$ ipython --no-banner

In [1]: import numpy as np

In [2]: np.set_printoptions(precision=1, suppress=True, linewidth=100)

In [3]: feats = np.array([[1.2, -1.8, -2.2],
   ...:     [-2.0, 3.3, 2.2],
   ...:     [-3.1, 3.3, 4.1],
   ...:     [3.0, -5.0, -2.0]])

In [4]: u = np.array([4, 1])

In [5]: np.polyval(u, feats[0])
Out[5]: array([ 5.8, -6.2, -7.8])

In [6]: X = np.loadtxt("x.csv", delimiter=",")

In [7]: X
Out[7]: 
array([[ -0.3, -10.6,  -0.2],
       [ -0.1,  -8.3,   1.3],
       [  0.2,  -2.5,   0. ],
       [ -0.4,   6.7,  -1.5],
       [  0. ,  -6. ,   0.6],
       [ -0.1,  -0.1,  -0.8],
       [  0.1,  -7.5,  -1.4],
       [  0. ,   2.5,   0.5],
       [ -0.2,  13.5,   1.6],
       [  0.1,  -2.2,   0.9],
       [ -0.1,  -8.5,   1.7],
       [ -0.1,   4.2,  -0.2],
       [ -0.1,  -8.2,  -0.5],
       [  0. ,  -3. ,  -0.5],
       [  0. ,  -4.2,   0.7],
       [ -0.2,   4.7,  -1.1],
       [ -0.2, -12.2,  -0.9],
       [ -0.2,  -5.9,  -0.5],
       [ -0.4,  -2.2,   0.2],
       [  0. ,  -1.7,   0.1],
       [  0.1,   0.5,  -0.3],
       [  0. ,  -7.1,  -2.2],
       [  0.2,  -2.9,  -0.7],
       [ -0.2,   7.9,   0.9],
       [  0.2,  -5.4,   0.4],
       [  0.1,   2.8,  -3.1]])

In [8]: def softmax(z):
   ...:     e = np.exp(z - z.max(axis=-1, keepdims=True))
   ...:     return e / e.sum(axis=-1, keepdims=True)
   ...: 

In [9]: np.round(softmax(10 * X[7]), 1) + 0
Out[9]: array([0., 1., 0.])

In [10]: S = X @ X.T / np.sqrt(3)

In [11]: softmax(S)[7] @ X
Out[11]: array([-0.2, 13.5,  1.6])

In [12]: softmax(S).round(6).argmax(axis=1)
Out[12]: 
array([16, 16, 16,  8, 16, 21, 16,  8,  8, 16, 16,  8, 16, 16, 16,  8, 16, 16, 16, 16,  8, 16, 16,
        8, 16,  8])
